>>> import numpy as np
>>> np.set_printoptions(suppress=True, linewidth=120)
>>> def rnd(a):
...     return np.round(a, 2) + 0
... 
>>> X = np.load("x.npy")
>>> X
array([[1, 0, 0],
       [0, 0, 1],
       [0, 1, 0]])
>>> # symmetric, so the eigenvalues are real
>>> vals, evecs = np.linalg.eig(X)
>>> np.prod(vals)
np.float64(-1.0)
>>> rnd(np.sort(np.linalg.eigvals(np.linalg.inv(X))))
array([-1.,  1.,  1.])
>>> vals
array([ 1., -1.,  1.])
>>> X.sum(axis=1)
array([1, 1, 1])
>>> X @ np.ones(3)
array([1., 1., 1.])
>>> pr = np.eye(3)[0]
>>> for _ in range(7):
...     pr = pr @ X
...     print(pr.round(2))
... 
[1. 0. 0.]
[1. 0. 0.]
[1. 0. 0.]
[1. 0. 0.]
[1. 0. 0.]
[1. 0. 0.]
[1. 0. 0.]
>>> X[:, 1] @ X[:, 0]
np.int64(0)
>>> rnd(np.linalg.norm(X, axis=0))
array([1., 1., 1.])
>>> X @ X.T
array([[1, 0, 0],
       [0, 1, 0],
       [0, 0, 1]])
>>> X @ X
array([[1, 0, 0],
       [0, 1, 0],
       [0, 0, 1]])
>>> vals, evecs = np.linalg.eigh(X)
>>> vals
array([-1.,  1.,  1.])
>>> (vals > 1e-8).sum(), (vals < -1e-8).sum()
(np.int64(2), np.int64(1))
>>> rnd(evecs @ np.diag(vals) @ evecs.T)
array([[1., 0., 0.],
       [0., 0., 1.],
       [0., 1., 0.]])
>>> rnd(np.linalg.eigvalsh(X + 4 * np.eye(3)))
array([3., 5., 5.])
>>> rnd(evecs.T @ evecs)
array([[1., 0., 0.],
       [0., 1., 0.],
       [0., 0., 1.]])
>>> K = np.loadtxt("data.csv", delimiter=",")
>>> rnd(K)
array([[-0.35,  0.9 ,  0.21,  0.17],
       [-0.76, -0.36, -0.14,  0.52],
       [ 0.17,  0.25, -0.94,  0.18],
       [ 0.52, -0.01,  0.25,  0.81]])
>>> # columns are unit length and at right angles
>>> x0 = np.array([3, 0, 1, 5])
>>> rnd(K @ (2 * x0))
array([ 0.05,  0.43,  0.98, 11.78])
>>> np.linalg.norm(K @ x0) <= np.linalg.norm(K, 2) * np.linalg.norm(x0) + 1e-9
np.True_
>>> rnd(K @ x0)
array([0.03, 0.22, 0.49, 5.89])
>>> rnd(np.einsum("ij,j->i", K, x0))
array([0.03, 0.22, 0.49, 5.89])
>>> rnd((K * x0).sum(axis=1))
array([0.03, 0.22, 0.49, 5.89])
>>> rnd(K @ np.eye(4)[3])
array([0.17, 0.52, 0.18, 0.81])
>>> rnd(K * x0)
array([[-1.05,  0.  ,  0.21,  0.87],
       [-2.27,  0.  , -0.14,  2.62],
       [ 0.52,  0.  , -0.94,  0.9 ],
       [ 1.57,  0.  ,  0.25,  4.07]])
>>> np.sign((K @ x0).round(6))
array([1., 1., 1., 1.])
